$ ipython --no-banner

In [1]: import numpy as np

In [2]: import numpy.linalg as la

In [3]: np.set_printoptions(suppress=True, linewidth=160)

In [4]: tidy = lambda a: np.round(a, 3) + 0

In [5]: data = np.load("dump.npy")

In [6]: data
Out[6]: 
array([[ 0, -2,  5, -5],
       [ 0,  0,  4, -5],
       [ 0,  0,  0,  1],
       [ 0,  0,  0,  0]])

In [7]: rng = np.random.default_rng(37)

In [8]: M2 = data + rng.integers(-2, 3, (4, 3)) @ rng.integers(-2, 3, (3, 4))

In [9]: M2
Out[9]: 
array([[-4, -6,  8, -2],
       [ 0,  0,  1, -7],
       [ 0,  0, -3, -6],
       [-6, -6,  1, -2]])

In [10]: np.abs(M2 - data).sum(axis=1)
Out[10]: array([14,  5, 10, 15])

In [11]: data @ data
Out[11]: 
array([[ 0,  0, -8, 15],
       [ 0,  0,  0,  4],
       [ 0,  0,  0,  0],
       [ 0,  0,  0,  0]])

In [12]: [int(la.matrix_rank(la.matrix_power(data, p))) for p in range(1, 5)]
Out[12]: [3, 2, 1, 0]

In [13]: la.matrix_rank(data - data[0, 0] * np.eye(4))
Out[13]: np.int64(3)

In [14]: la.matrix_power(data - np.diag(np.diag(data)), 4)
Out[14]: 
array([[0, 0, 0, 0],
       [0, 0, 0, 0],
       [0, 0, 0, 0],
       [0, 0, 0, 0]])

In [15]: r = la.matrix_rank(data)

In [16]: r
Out[16]: np.int64(3)

In [17]: null = la.svd(data)[2][r:].T

In [18]: [int(la.matrix_rank(data[:i])) for i in range(1, len(data) + 1)]
Out[18]: [1, 2, 3, 3]

In [19]: data @ null
Out[19]: 
array([[0.],
       [0.],
       [0.],
       [0.]])

In [20]: null.shape
Out[20]: (4, 1)

In [21]: null[:, 0] / null[np.abs(null[:, 0]).round(6).argmax(), 0]
Out[21]: array([ 1., -0., -0., -0.])

In [22]: mat = np.loadtxt("test9.csv", delimiter=",")

In [23]: mat
Out[23]: 
array([[-2.,  0.,  0.,  0.,  0.,  0.,  0.,  0.,  0.,  0.,  0.],
       [ 1., -1.,  0.,  0.,  0.,  0.,  0.,  0.,  0.,  0.,  0.],
       [ 1.,  2., -2.,  0.,  0.,  0.,  0.,  0.,  0.,  0.,  0.],
       [-2., -1.,  0., -2.,  0.,  0.,  0.,  0.,  0.,  0.,  0.],
       [-2., -2.,  0., -1., -1.,  0.,  0.,  0.,  0.,  0.,  0.],
       [-1.,  1., -2.,  2.,  1., -2.,  0.,  0.,  0.,  0.,  0.],
       [ 2.,  2.,  2.,  1., -2.,  1.,  0.,  0.,  0.,  0.,  0.],
       [ 1.,  0., -2.,  2., -1.,  2., -2., -1.,  0.,  0.,  0.],
       [ 0.,  2.,  0.,  1., -1.,  1., -1., -1.,  1.,  0.,  0.],
       [-2., -2., -2., -1.,  1., -1.,  2.,  1.,  2.,  2.,  0.],
       [ 2.,  1.,  1., -1.,  0., -2.,  0.,  1.,  2.,  1.,  1.]])

In [24]: r = la.matrix_rank(mat)

In [25]: r
Out[25]: np.int64(10)

In [26]: null = la.svd(mat)[2][r:].T

In [27]: null.shape
Out[27]: (11, 1)

In [28]: np.allclose(mat @ null, 0)
Out[28]: True

In [29]: [int(la.matrix_rank(mat[:i])) for i in range(1, len(mat) + 1)]
Out[29]: [1, 2, 3, 4, 5, 6, 6, 7, 8, 9, 10]

In [30]: tidy(null[:, 0] / null[np.abs(null[:, 0]).round(6).argmax(), 0])
Out[30]: array([ 0.   ,  0.   ,  0.   ,  0.   ,  0.   ,  0.   ,  0.333, -0.667, -0.333,  0.333,  1.   ])

In [31]: W0 = np.loadtxt("block17.csv", delimiter=",")

In [32]: tidy(W0)
Out[32]: 
array([[-0.154,  0.858, -2.689,  2.547, -1.78 ,  2.712],
       [-0.185,  0.927, -2.855,  2.447, -2.04 ,  2.41 ],
       [-0.345,  0.731, -1.735, -1.211, -2.801, -3.467],
       [-0.035,  0.566, -1.948,  2.73 , -0.777,  3.582],
       [-0.384,  1.149, -3.137,  0.592, -3.455, -1.184],
       [ 0.388, -1.009,  2.624,  0.275,  3.335,  2.398],
       [-0.212,  0.981, -2.982,  2.343, -2.253,  2.129],
       [-0.165,  0.028,  0.327, -2.442, -1.018, -4.227],
       [ 0.006, -0.488,  1.74 , -2.734,  0.523, -3.74 ],
       [-0.085,  0.695, -2.282,  2.686, -1.207,  3.261],
       [ 0.226, -1.009,  3.045, -2.279,  2.366, -1.966],
       [ 0.272, -1.09 ,  3.216, -2.023,  2.722, -1.374],
       [-0.063,  0.64 , -2.14 ,  2.711, -1.021,  3.408],
       [-0.137, -0.062,  0.58 , -2.529, -0.762, -4.203],
       [ 0.338, -0.697,  1.63 ,  1.3  ,  2.726,  3.553],
       [-0.387,  0.999, -2.591, -0.318, -3.32 , -2.452],
       [ 0.129,  0.089, -0.656,  2.552,  0.683,  4.191],
       [-0.355,  1.178, -3.32 ,  1.232, -3.305, -0.146],
       [-0.346,  1.175, -3.332,  1.348, -3.253,  0.057],
       [-0.386,  0.988, -2.553, -0.366, -3.302, -2.513],
       [ 0.39 , -1.035,  2.714,  0.152,  3.373,  2.239],
       [ 0.388, -1.017,  2.652,  0.237,  3.348,  2.349],
       [ 0.368, -0.855,  2.122,  0.851,  3.061,  3.088],
       [-0.268,  1.083, -3.203,  2.05 , -2.691,  1.432],
       [ 0.267, -1.081,  3.2  , -2.057,  2.682, -1.448],
       [-0.337,  0.692, -1.615, -1.312, -2.715, -3.565],
       [-0.211,  0.979, -2.977,  2.348, -2.245,  2.14 ],
       [-0.242,  0.299, -0.446, -2.093, -1.752, -4.148],
       [ 0.391, -1.058,  2.792,  0.039,  3.402,  2.088],
       [ 0.353, -0.773,  1.865,  1.096,  2.892,  3.351],
       [ 0.391, -1.059,  2.797,  0.031,  3.404,  2.077],
       [-0.391,  1.087, -2.897,  0.126, -3.434, -1.862],
       [ 0.372, -0.881,  2.205,  0.765,  3.113,  2.991],
       [-0.213,  0.984, -2.988,  2.338, -2.263,  2.115],
       [-0.372,  1.173, -3.254,  0.922, -3.406, -0.666],
       [-0.07 ,  0.658, -2.186,  2.704, -1.081,  3.362],
       [-0.196,  0.949, -2.907,  2.408, -2.125,  2.302],
       [-0.002, -0.465,  1.681, -2.732,  0.452, -3.78 ],
       [-0.352,  0.767, -1.845, -1.114, -2.879, -3.37 ],
       [ 0.355, -1.178,  3.318, -1.222,  3.31 ,  0.164],
       [-0.223,  1.003, -3.03 ,  2.295, -2.339,  2.006]])

In [33]: tidy(W0.sum(axis=0))
Out[33]: array([ -1.485,   6.922, -21.06 ,  16.692, -15.83 ,  15.293])

In [34]: W0.shape
Out[34]: (41, 6)

In [35]: la.matrix_rank(W0)
Out[35]: np.int64(2)

In [36]: np.count_nonzero(W0)
Out[36]: np.int64(246)

In [37]: M = np.loadtxt("w.csv", delimiter=",")

In [38]: M
Out[38]: 
array([[-1.706,  2.461,  0.751, -1.233, -0.264, -1.508, -3.687, -0.142,  4.575, -4.561],
       [-0.626,  0.614, -0.39 , -3.174,  0.956, -0.975, -3.348, -0.236,  4.057, -4.701],
       [-0.404,  1.138, -0.259, -2.95 ,  0.496, -0.25 , -3.966, -1.074,  2.197, -3.195],
       [ 3.64 , -4.26 ,  0.8  , -0.991, -3.406, -0.44 , -2.295,  4.437, -0.008,  2.483],
       [ 4.092,  0.754, -2.229, -2.769, -0.208,  1.985,  2.155,  2.12 , -2.097, -1.628],
       [-1.693,  2.315, -0.049, -2.206, -0.427, -1.989, -3.408, -0.998,  4.657, -3.411],
       [ 4.991,  1.983, -0.091, -1.598, -0.747,  1.633,  2.918,  1.134, -1.158, -1.285],
       [ 3.859,  1.322, -2.458, -1.295, -0.435, -0.944,  2.114,  2.136, -3.094, -1.904],
       [ 3.347, -2.173,  1.182, -0.273, -3.686, -0.912, -1.843,  4.488,  1.06 ,  1.136],
       [ 0.385,  2.516, -0.706, -1.553,  1.916, -1.807, -2.889, -1.874,  2.906, -3.843],
       [ 3.652,  3.285, -3.008, -2.927, -1.545,  0.977,  1.649,  3.597, -3.254, -1.9  ]])

In [39]: proj = M @ la.solve(M.T @ M, M.T)

In [40]: tidy(la.eigvalsh(proj))
Out[40]: array([0., 1., 1., 1., 1., 1., 1., 1., 1., 1., 1.])

In [41]: tidy(np.trace(proj))
Out[41]: np.float64(10.0)

In [42]: tidy(np.diag(proj))
Out[42]: array([0.842, 0.973, 0.939, 0.67 , 1.   , 0.999, 0.992, 1.   , 0.589, 0.997, 0.999])

In [43]: np.allclose(proj @ proj, proj)
Out[43]: True

In [44]: tidy(proj @ M[:, 8])
Out[44]: array([ 4.575,  4.057,  2.197, -0.008, -2.097,  4.657, -1.158, -3.094,  1.06 ,  2.906, -3.254])

In [45]: M2 = np.c_[M[:, :7] @ np.array([[3, 1, 1, 3, 1, 0, 0],
    ...:     [1, 3, 2, 0, 1, 0, 2],
    ...:     [3, 3, 0, 0, 0, 0, 1],
    ...:     [0, 0, 2, 3, 1, 1, 3],
    ...:     [3, 3, 3, 2, 1, 0, 0],
    ...:     [3, 1, 3, 2, 0, 1, 0],
    ...:     [0, 3, 1, 3, 1, 3, 3]]), np.array([5, 3, 4, -3, 4, 0, -1, -2, -5, 5, -2])]

In [46]: tidy(M2)
Out[46]: 
array([[ -5.72 ,  -5.431,  -8.253, -23.422,  -4.429, -13.802,  -9.087,   5.   ],
       [ -2.491,  -8.105,  -9.151, -21.482,  -5.578, -14.193, -18.728,   3.   ],
       [ -0.113,  -8.427,  -7.256, -21.468,  -5.686, -15.098, -18.731,   4.   ],
       [ -2.478, -24.283, -20.695,  -6.63 ,  -7.312,  -8.316, -17.578,  -3.   ],
       [ 11.674,   7.493,   7.548,  13.988,   4.024,   5.681,  -2.563,   4.   ],
       [-10.159,  -8.389, -12.131, -26.753,  -5.419, -14.419, -12.261,   0.   ],
       [ 19.341,  18.813,  11.337,  20.705,   7.547,   8.789,   7.835,  -1.   ],
       [  1.388,   4.544,   1.89 ,  11.276,   5.565,   4.103,   2.643,  -2.   ],
       [ -2.38 , -17.125, -17.182,  -5.503,  -4.628,  -6.714,  -9.512,  -5.   ],
       [  1.88 ,   1.089,  -0.251, -11.953,   0.375, -12.027,  -9.   ,   5.   ],
       [  3.513,   5.772,   4.313,   5.986,   4.114,   2.997,  -0.272,  -2.   ]])

In [47]: tidy(la.norm(la.qr(M)[0].T @ M2, axis=0) ** 2 / ((M2 ** 2).sum(axis=0) + 1e-12))
Out[47]: array([1.   , 1.   , 1.   , 1.   , 1.   , 1.   , 1.   , 0.966])

In [48]: tidy(np.sort(la.eigvals(mat)))
Out[48]: array([-2., -2., -2., -2., -1., -1., -1.,  0.,  1.,  1.,  2.])

In [49]: la.matrix_rank(mat - mat[0, 0] * np.eye(11))
Out[49]: np.int64(9)

In [50]: np.prod(np.diag(mat)), tidy(la.det(mat))
Out[50]: (np.float64(-0.0), np.float64(0.0))

In [51]: [int(la.matrix_rank(la.matrix_power(mat, p))) for p in range(1, 12)]
Out[51]: [10, 10, 10, 10, 10, 10, 10, 10, 10, 10, 10]

In [52]: q, Rm = la.qr(M)

In [53]: np.allclose(Rm.T @ Rm, M.T @ M)
Out[53]: True

In [54]: q.shape, Rm.shape
Out[54]: ((11, 10), (10, 10))

In [55]: np.trace(q @ q.T)
Out[55]: np.float64(10.0)

In [56]: tidy(abs(Rm[0, 0])), tidy(la.norm(M[:, 0]))
Out[56]: (np.float64(10.041), np.float64(10.041))

In [57]: tidy(np.abs(np.diag(Rm)))
Out[57]: array([10.041,  7.702,  3.096,  4.984,  3.457,  3.517,  2.144,  1.431,  1.503,  1.123])

In [58]: z = rng.permutation(10)

In [59]: M2 = M[:, z] * rng.choice([-1, 1], 10)

In [60]: M2
Out[60]: 
array([[ 1.233, -2.461, -1.508,  1.706,  4.575,  3.687, -0.751,  0.264, -0.142, -4.561],
       [ 3.174, -0.614, -0.975,  0.626,  4.057,  3.348,  0.39 , -0.956, -0.236, -4.701],
       [ 2.95 , -1.138, -0.25 ,  0.404,  2.197,  3.966,  0.259, -0.496, -1.074, -3.195],
       [ 0.991,  4.26 , -0.44 , -3.64 , -0.008,  2.295, -0.8  ,  3.406,  4.437,  2.483],
       [ 2.769, -0.754,  1.985, -4.092, -2.097, -2.155,  2.229,  0.208,  2.12 , -1.628],
       [ 2.206, -2.315, -1.989,  1.693,  4.657,  3.408,  0.049,  0.427, -0.998, -3.411],
       [ 1.598, -1.983,  1.633, -4.991, -1.158, -2.918,  0.091,  0.747,  1.134, -1.285],
       [ 1.295, -1.322, -0.944, -3.859, -3.094, -2.114,  2.458,  0.435,  2.136, -1.904],
       [ 0.273,  2.173, -0.912, -3.347,  1.06 ,  1.843, -1.182,  3.686,  4.488,  1.136],
       [ 1.553, -2.516, -1.807, -0.385,  2.906,  2.889,  0.706, -1.916, -1.874, -3.843],
       [ 2.927, -3.285,  0.977, -3.652, -3.254, -1.649,  3.008,  1.545,  3.597, -1.9  ]])

In [61]: left, _, vt = la.svd(M.T @ M2)

In [62]: z
Out[62]: array([3, 1, 5, 0, 8, 6, 2, 4, 7, 9])

In [63]: f = np.array([2, 1, 1, 0, 0, 2, 2, 0, 2, 3, 0, 1])

In [64]: X = -3 * np.eye(12) + np.outer(f, f)

In [65]: X
Out[65]: 
array([[ 1.,  2.,  2.,  0.,  0.,  4.,  4.,  0.,  4.,  6.,  0.,  2.],
       [ 2., -2.,  1.,  0.,  0.,  2.,  2.,  0.,  2.,  3.,  0.,  1.],
       [ 2.,  1., -2.,  0.,  0.,  2.,  2.,  0.,  2.,  3.,  0.,  1.],
       [ 0.,  0.,  0., -3.,  0.,  0.,  0.,  0.,  0.,  0.,  0.,  0.],
       [ 0.,  0.,  0.,  0., -3.,  0.,  0.,  0.,  0.,  0.,  0.,  0.],
       [ 4.,  2.,  2.,  0.,  0.,  1.,  4.,  0.,  4.,  6.,  0.,  2.],
       [ 4.,  2.,  2.,  0.,  0.,  4.,  1.,  0.,  4.,  6.,  0.,  2.],
       [ 0.,  0.,  0.,  0.,  0.,  0.,  0., -3.,  0.,  0.,  0.,  0.],
       [ 4.,  2.,  2.,  0.,  0.,  4.,  4.,  0.,  1.,  6.,  0.,  2.],
       [ 6.,  3.,  3.,  0.,  0.,  6.,  6.,  0.,  6.,  6.,  0.,  3.],
       [ 0.,  0.,  0.,  0.,  0.,  0.,  0.,  0.,  0.,  0., -3.,  0.],
       [ 2.,  1.,  1.,  0.,  0.,  2.,  2.,  0.,  2.,  3.,  0., -2.]])

In [66]: # 5 groups of indices that never mix

In [67]: w, evecs = la.eigh(X)

In [68]: vec = np.array([2, 0, -3, 3, 1, -2, 2, 2, -1, 1, 3, -1])

In [69]: tidy(vec @ X @ vec / (vec @ vec)), tidy(w[0]), tidy(w[-1])
Out[69]: (np.float64(-2.979), np.float64(-3.0), np.float64(25.0))

In [70]: tidy(la.eigvalsh(X[1:, 1:]))
Out[70]: array([-3., -3., -3., -3., -3., -3., -3., -3., -3., -3., 21.])

In [71]: np.abs(X).sum(axis=1).max(), tidy(np.abs(w).max())
Out[71]: (np.float64(39.0), np.float64(25.0))

In [72]: M2 = la.inv(X)

In [73]: (np.abs(M2) > 1e-9).astype(int)
Out[73]: 
array([[1, 1, 1, 0, 0, 1, 1, 0, 1, 1, 0, 1],
       [1, 1, 1, 0, 0, 1, 1, 0, 1, 1, 0, 1],
       [1, 1, 1, 0, 0, 1, 1, 0, 1, 1, 0, 1],
       [0, 0, 0, 1, 0, 0, 0, 0, 0, 0, 0, 0],
       [0, 0, 0, 0, 1, 0, 0, 0, 0, 0, 0, 0],
       [1, 1, 1, 0, 0, 1, 1, 0, 1, 1, 0, 1],
       [1, 1, 1, 0, 0, 1, 1, 0, 1, 1, 0, 1],
       [0, 0, 0, 0, 0, 0, 0, 1, 0, 0, 0, 0],
       [1, 1, 1, 0, 0, 1, 1, 0, 1, 1, 0, 1],
       [1, 1, 1, 0, 0, 1, 1, 0, 1, 1, 0, 1],
       [0, 0, 0, 0, 0, 0, 0, 0, 0, 0, 1, 0],
       [1, 1, 1, 0, 0, 1, 1, 0, 1, 1, 0, 1]])

In [74]: tidy(X @ M2)
Out[74]: 
array([[1., 0., 0., 0., 0., 0., 0., 0., 0., 0., 0., 0.],
       [0., 1., 0., 0., 0., 0., 0., 0., 0., 0., 0., 0.],
       [0., 0., 1., 0., 0., 0., 0., 0., 0., 0., 0., 0.],
       [0., 0., 0., 1., 0., 0., 0., 0., 0., 0., 0., 0.],
       [0., 0., 0., 0., 1., 0., 0., 0., 0., 0., 0., 0.],
       [0., 0., 0., 0., 0., 1., 0., 0., 0., 0., 0., 0.],
       [0., 0., 0., 0., 0., 0., 1., 0., 0., 0., 0., 0.],
       [0., 0., 0., 0., 0., 0., 0., 1., 0., 0., 0., 0.],
       [0., 0., 0., 0., 0., 0., 0., 0., 1., 0., 0., 0.],
       [0., 0., 0., 0., 0., 0., 0., 0., 0., 1., 0., 0.],
       [0., 0., 0., 0., 0., 0., 0., 0., 0., 0., 1., 0.],
       [0., 0., 0., 0., 0., 0., 0., 0., 0., 0., 0., 1.]])

In [75]: tidy(la.inv(M2))
Out[75]: 
array([[ 1.,  2.,  2.,  0.,  0.,  4.,  4.,  0.,  4.,  6.,  0.,  2.],
       [ 2., -2.,  1.,  0.,  0.,  2.,  2.,  0.,  2.,  3.,  0.,  1.],
       [ 2.,  1., -2.,  0.,  0.,  2.,  2.,  0.,  2.,  3.,  0.,  1.],
       [ 0.,  0.,  0., -3.,  0.,  0.,  0.,  0.,  0.,  0.,  0.,  0.],
       [ 0.,  0.,  0.,  0., -3.,  0.,  0.,  0.,  0.,  0.,  0.,  0.],
       [ 4.,  2.,  2.,  0.,  0.,  1.,  4.,  0.,  4.,  6.,  0.,  2.],
       [ 4.,  2.,  2.,  0.,  0.,  4.,  1.,  0.,  4.,  6.,  0.,  2.],
       [ 0.,  0.,  0.,  0.,  0.,  0.,  0., -3.,  0.,  0.,  0.,  0.],
       [ 4.,  2.,  2.,  0.,  0.,  4.,  4.,  0.,  1.,  6.,  0.,  2.],
       [ 6.,  3.,  3.,  0.,  0.,  6.,  6.,  0.,  6.,  6.,  0.,  3.],
       [ 0.,  0.,  0.,  0.,  0.,  0.,  0.,  0.,  0.,  0., -3.,  0.],
       [ 2.,  1.,  1.,  0.,  0.,  2.,  2.,  0.,  2.,  3.,  0., -2.]])

In [76]: tidy(la.slogdet(X)[0])
Out[76]: np.float64(-1.0)
